% python3 -q
>>> import numpy as np
>>> np.set_printoptions(precision=2, suppress=True, linewidth=200)
>>> Y = np.array([[1, 1], [1, -1]])
>>> rng = np.random.default_rng(75)
>>> A = np.kron(Y, np.kron(Y, Y))[rng.permutation(8)][:9]
>>> print(A)
[[ 1  1 -1 -1  1  1 -1 -1]
 [ 1 -1 -1  1  1 -1 -1  1]
 [ 1 -1  1 -1  1 -1  1 -1]
 [ 1  1 -1 -1 -1 -1  1  1]
 [ 1 -1 -1  1 -1  1  1 -1]
 [ 1  1  1  1  1  1  1  1]
 [ 1  1  1  1 -1 -1 -1 -1]
 [ 1 -1  1 -1 -1  1 -1  1]]
>>> print(A.reshape(-1, 2))
[[ 1  1]
 [-1 -1]
 [ 1  1]
 [-1 -1]
 [ 1 -1]
 [-1  1]
 [ 1 -1]
 [-1  1]
 [ 1 -1]
 [ 1 -1]
 [ 1 -1]
 [ 1 -1]
 [ 1  1]
 [-1 -1]
 [-1 -1]
 [ 1  1]
 [ 1 -1]
 [-1  1]
 [-1  1]
 [ 1 -1]
 [ 1  1]
 [ 1  1]
 [ 1  1]
 [ 1  1]
 [ 1  1]
 [ 1  1]
 [-1 -1]
 [-1 -1]
 [ 1 -1]
 [ 1 -1]
 [-1  1]
 [-1  1]]
>>> print(A.ravel(order="F"))
[ 1  1  1  1  1  1  1  1  1 -1 -1  1 -1  1  1 -1 -1 -1  1 -1 -1  1  1  1 -1  1 -1 -1  1  1  1 -1  1  1  1 -1 -1  1 -1 -1  1 -1 -1 -1  1  1 -1  1 -1 -1  1  1  1  1 -1 -1 -1  1 -1  1 -1  1 -1  1]
>>> blk = A.reshape(8, 2, -1)
>>> print(blk.sum(axis=1))
[[ 2  2 -2 -2]
 [ 2 -2 -2  2]
 [ 2 -2  2 -2]
 [ 0  0  0  0]
 [ 0  0  0  0]
 [ 2  2  2  2]
 [ 0  0  0  0]
 [ 0  0  0  0]]
>>> print(blk.transpose(1, 0, 2))
[[[ 1  1 -1 -1]
  [ 1 -1 -1  1]
  [ 1 -1  1 -1]
  [ 1  1 -1 -1]
  [ 1 -1 -1  1]
  [ 1  1  1  1]
  [ 1  1  1  1]
  [ 1 -1  1 -1]]

 [[ 1  1 -1 -1]
  [ 1 -1 -1  1]
  [ 1 -1  1 -1]
  [-1 -1  1  1]
  [-1  1  1 -1]
  [ 1  1  1  1]
  [-1 -1 -1 -1]
  [-1  1 -1  1]]]
>>> print(np.einsum("ihd,ihd->ih", blk, blk))
[[4 4]
 [4 4]
 [4 4]
 [4 4]
 [4 4]
 [4 4]
 [4 4]
 [4 4]]
>>> print(np.einsum("ihd,jhd->hij", blk, blk).shape)
(2, 8, 8)
>>> f = np.array([2, -1, -2, 2, -1, 1, 0, -1])
>>> Y = A + np.outer(f, np.eye(8)[2])
>>> print(round(float(np.linalg.det(Y) / np.linalg.det(A)), 2), np.round(1 + np.linalg.solve(A, f)[2], 2))
0.5 0.5
>>> print(np.linalg.matrix_rank(Y - A))
1
>>> vec = np.array([7, 7, 3, 0, 0, 5, 6, 2])
>>> print(np.einsum("ij,j->i", A, vec))
[  8 -12   2  14   6  30   4   4]
>>> print(A @ np.eye(8)[2])
[-1. -1.  1. -1. -1.  1.  1.  1.]
>>> print(A * vec)
[[ 7  7 -3  0  0  5 -6 -2]
 [ 7 -7 -3  0  0 -5 -6  2]
 [ 7 -7  3  0  0 -5  6 -2]
 [ 7  7 -3  0  0 -5  6  2]
 [ 7 -7 -3  0  0  5  6 -2]
 [ 7  7  3  0  0  5  6  2]
 [ 7  7  3  0  0 -5 -6 -2]
 [ 7 -7  3  0  0  5 -6  2]]
>>> vec = np.array([3, 0, 3, 2, 3, -2, 2, 3])
>>> y = A @ vec
>>> print(y)
[-6  8  8  2 -4 14  2  0]
>>> print(np.linalg.solve(A, A[:, 7]))
[ 0. -0.  0.  0. -0. -0. -0.  1.]
>>> print(np.linalg.solve(A.T, A[4]))
[ 0. -0.  0. -0.  1.  0. -0.  0.]
>>> print(np.linalg.solve(A, 4 * y))
[12. -0. 12.  8. 12. -8.  8. 12.]
>>> print(np.linalg.solve(A, y))
[ 3. -0.  3.  2.  3. -2.  2.  3.]
>>> J = np.load("w.npy")
>>> print(J)
[[ 0 -3  3]
 [ 0  0  1]
 [ 0  0  0]]
>>> def softmax(z):
...     e = np.exp(z - z.max(axis=-1, keepdims=True))
...     return e / e.sum(axis=-1, keepdims=True)
... 
>>> print(np.round(softmax(10 * J[1]), 2) + 0)
[0. 0. 1.]
>>> print(softmax(J).sum(axis=1))
[1. 1. 1.]
>>> att = J @ J.T / np.sqrt(3)
>>> print(np.round(softmax(att), 2) + 0)
[[1.   0.   0.  ]
 [0.67 0.21 0.12]
 [0.33 0.33 0.33]]
>>> print(softmax(att)[1] @ J)
[ 0.   -2.01  2.22]
>>> blk = np.stack([A, 2 * A, A[::-1]])
>>> print((blk @ A.T).shape)
(3, 8, 8)
>>> print(blk.shape)
(3, 8, 8)
>>> print(np.linalg.norm(blk, axis=(1, 2)))
[ 8. 16.  8.]
>>> print(blk.sum(axis=0))
[[ 4  2 -2 -4  2  4 -4 -2]
 [ 4 -2 -2  4  2 -4 -4  2]
 [ 4 -2  4 -2  4 -2  4 -2]
 [ 4  2 -4 -2 -4 -2  4  2]
 [ 4 -2 -4  2 -4  2  4 -2]
 [ 4  2  4  2  4  2  4  2]
 [ 4  2  2  4 -2 -4 -4 -2]
 [ 4 -2  2 -4 -2  4 -4  2]]
>>> rank = np.linalg.matrix_rank(J)
>>> print(rank)
2
>>> ns = np.linalg.svd(J)[2][rank:].T
>>> print(ns @ ns.T)
[[1. 0. 0.]
 [0. 0. 0.]
 [0. 0. 0.]]
>>> print([int(np.linalg.matrix_rank(J[:, :j + 1])) for j in range(3)])
[0, 1, 2]
>>> print(J @ ns)
[[0.]
 [0.]
 [0.]]
>>> f = np.array([-3, -1, 2, -3, 2, -1])
>>> mat = 3 * np.eye(6) + np.outer(f, f)
>>> print(mat)
[[12.  3. -6.  9. -6.  3.]
 [ 3.  4. -2.  3. -2.  1.]
 [-6. -2.  7. -6.  4. -2.]
 [ 9.  3. -6. 12. -6.  3.]
 [-6. -2.  4. -6.  7. -2.]
 [ 3.  1. -2.  3. -2.  4.]]
>>> # symmetric, so the eigenvalues are real
>>> Uu, sigma, Vh = np.linalg.svd(mat)
>>> print(np.argmax(sigma[:-1] / (sigma[1:] + 1e-6)) + 1)
1
>>> print(sigma)
[31.  3.  3.  3.  3.  3.]
>>> Y = Uu[:, :1] @ np.diag(sigma[:1]) @ Vh[:1]
>>> print(round(np.linalg.norm(mat - Y) / np.linalg.norm(mat), 2))
0.21
>>> print(round(np.linalg.norm(mat - Y, 2), 2), np.round(sigma[1], 2))
3.0 3.0
>>> print(np.round(np.abs(mat - Y).max(), 2))
2.89
>>> print(np.linalg.matrix_rank(mat, rtol=0.05))
6
>>> z = rng.permutation(6)
>>> print(z)
[4 2 5 1 0 3]
>>> Y = mat[z][:, z]
>>> print(np.diag(Y))
[ 7.  7.  4.  4. 12. 12.]
>>> print(np.allclose(Y, mat))
False
>>> vec = np.array([-4, 8, 4, 9, 3, 7])
>>> h1 = np.maximum(mat @ vec, 0)
>>> print(np.flatnonzero(h1 > 1e-9))
[0 1 3 5]
>>> print(np.maximum(mat @ (3 * vec), 0))
[108. 120.   0. 225.   0. 111.]
>>> z = rng.permutation(6)
>>> Y = mat[:, z] * rng.choice([-1, 1], 6)
>>> print(Y)
[[  9.  -3. -12.  -6.   6.  -3.]
 [  3.  -4.  -3.  -2.   2.  -1.]
 [ -6.   2.   6.   7.  -4.   2.]
 [ 12.  -3.  -9.  -6.   6.  -3.]
 [ -6.   2.   6.   4.  -7.   2.]
 [  3.  -1.  -3.  -2.   2.  -4.]]
>>> Uu, _, Vh = np.linalg.svd(mat.T @ Y)
>>> print(z)
[3 1 0 2 4 5]
>>> vec = np.ones(6)
>>> for _ in range(5):
...     vec = mat @ vec
...     vec /= np.linalg.norm(vec)
...     print(round(vec @ mat @ vec, 2))
... 
28.71
30.98
31.0
31.0
31.0
>>> print(round(float(np.linalg.eigvalsh(mat)[-1]), 2))
31.0
>>> K = np.loadtxt("run13.csv", delimiter=",")
>>> print(K)
[[-2.83 -1.33  0.72 -2.75  3.43 -0.05 -1.79 -2.71 -0.59]
 [-1.67 -1.26 -1.86 -0.79  0.45  0.24  0.26  1.84 -0.78]
 [ 0.96 -2.89  0.1   0.91 -0.24 -2.16  1.02 -0.03 -1.12]
 [ 0.19  1.63  0.27 -1.14  1.92 -0.05 -0.54 -4.03  2.6 ]
 [-0.97 -0.43  2.48  0.88  2.12 -1.21 -1.59 -5.02  3.12]
 [ 0.05 -0.42  0.19 -1.89  1.93 -0.61 -0.56 -0.29  0.05]
 [ 0.08  1.22 -0.15 -0.47  1.9   1.11 -0.84 -3.51 -0.26]
 [ 0.17 -1.25  1.36 -0.26  2.39 -2.15 -0.87 -3.39  1.71]
 [ 0.96  1.1   0.55 -0.03 -0.97  1.08 -0.41  0.   -0.45]
 [-0.21  1.17  1.11  0.45 -0.53  1.36 -0.38 -0.03  1.78]
 [-1.07  1.36  0.87 -2.64  1.2   0.98 -0.81 -1.59 -1.56]
 [ 1.76  2.59  0.87  5.43 -5.66 -0.38  1.85  5.52  7.63]
 [ 0.66 -1.47 -0.82  2.93 -0.58 -1.88  0.44  0.51  5.31]
 [ 0.65  1.18 -2.21  1.51 -4.19 -0.75  0.16  6.51  6.06]
 [ 1.24  2.51  0.82 -2.15  2.22  0.96 -0.77 -4.6  -2.73]
 [-0.32  0.79  0.81  0.73  0.16 -0.99 -0.57 -3.09  3.06]
 [ 0.34  1.39  0.53 -2.31  0.56  1.26 -0.66 -0.31 -2.47]
 [-0.39  2.17  3.42 -0.78  4.49  0.71 -2.36 -8.93  3.43]
 [-0.68 -1.24 -1.19  3.19 -2.11  0.37  0.83  2.78  0.07]
 [-1.41 -2.13 -0.9   3.01 -0.79 -0.77  0.77  0.08  2.48]
 [ 0.21 -0.97 -1.47 -1.4   1.64 -0.82 -0.06 -0.3   0.26]
 [ 0.46 -1.69  0.86 -3.13  5.58 -2.26 -0.24 -6.87 -4.12]
 [ 2.1   0.06  1.14  2.26 -0.94 -0.26  1.56 -1.1   0.46]
 [-0.95  0.55  0.14 -2.11 -0.24  1.73  0.6   2.16 -4.6 ]
 [-0.24 -1.22 -0.66  0.86  1.99 -1.2  -0.57 -2.61  2.97]
 [ 2.5  -1.42 -0.21  4.76 -1.68 -0.56  2.03  0.92  3.21]
 [-1.02 -2.94 -2.59 -2.2   1.38 -0.65  1.49  0.55 -3.83]
 [-0.39 -1.59  0.48  1.98  2.21 -1.62 -0.29 -3.27  5.69]
 [ 1.7   0.62 -0.85  2.31 -3.72 -0.19  0.56  5.86  4.83]
 [ 1.44 -2.11 -1.75  1.48 -0.35 -2.92  2.11  1.94  3.49]]
>>> print(np.sort(np.abs(np.linalg.eigvals(A))))
[2.83 2.83 2.83 2.83 2.83 2.83 2.83 2.83]
>>> print(np.round(np.abs(np.linalg.eigvals(A)).max(), 2))
2.83
>>> print(np.linalg.matrix_power(A, 4))
[[ 32  32   0   0   0   0 -32  32]
 [ 32 -32   0   0   0   0  32  32]
 [  0   0 -32  32 -32 -32   0   0]
 [  0   0  32  32 -32  32   0   0]
 [  0   0 -32 -32 -32  32   0   0]
 [  0   0 -32  32  32  32   0   0]
 [-32  32   0   0   0   0  32  32]
 [ 32  32   0   0   0   0  32 -32]]
>>> print(np.trace(A))
0
>>> print((A - A.T) / 2)
[[ 0.  0. -1. -1.  0.  0. -1. -1.]
 [ 0.  0.  0.  0.  1. -1. -1.  1.]
 [ 1.  0.  0.  0.  1. -1.  0. -1.]
 [ 1.  0.  0.  0. -1. -1.  0.  1.]
 [ 0. -1. -1.  1.  0.  0.  1.  0.]
 [ 0.  1.  1.  1.  0.  0.  1.  0.]
 [ 1.  1.  0.  0. -1. -1.  0.  0.]
 [ 1. -1.  1. -1.  0.  0.  0.  0.]]
>>> print(A @ A)
[[ 0  0 -4  4  4  4  0  0]
 [ 0  0 -4 -4 -4  4  0  0]
 [ 0  0  0  0  0  0  0 -8]
 [ 0  0  0  0  0  0 -8  0]
 [ 0  8  0  0  0  0  0  0]
 [ 8  0  0  0  0  0  0  0]
 [ 0  0 -4 -4  4 -4  0  0]
 [ 0  0  4 -4  4  4  0  0]]
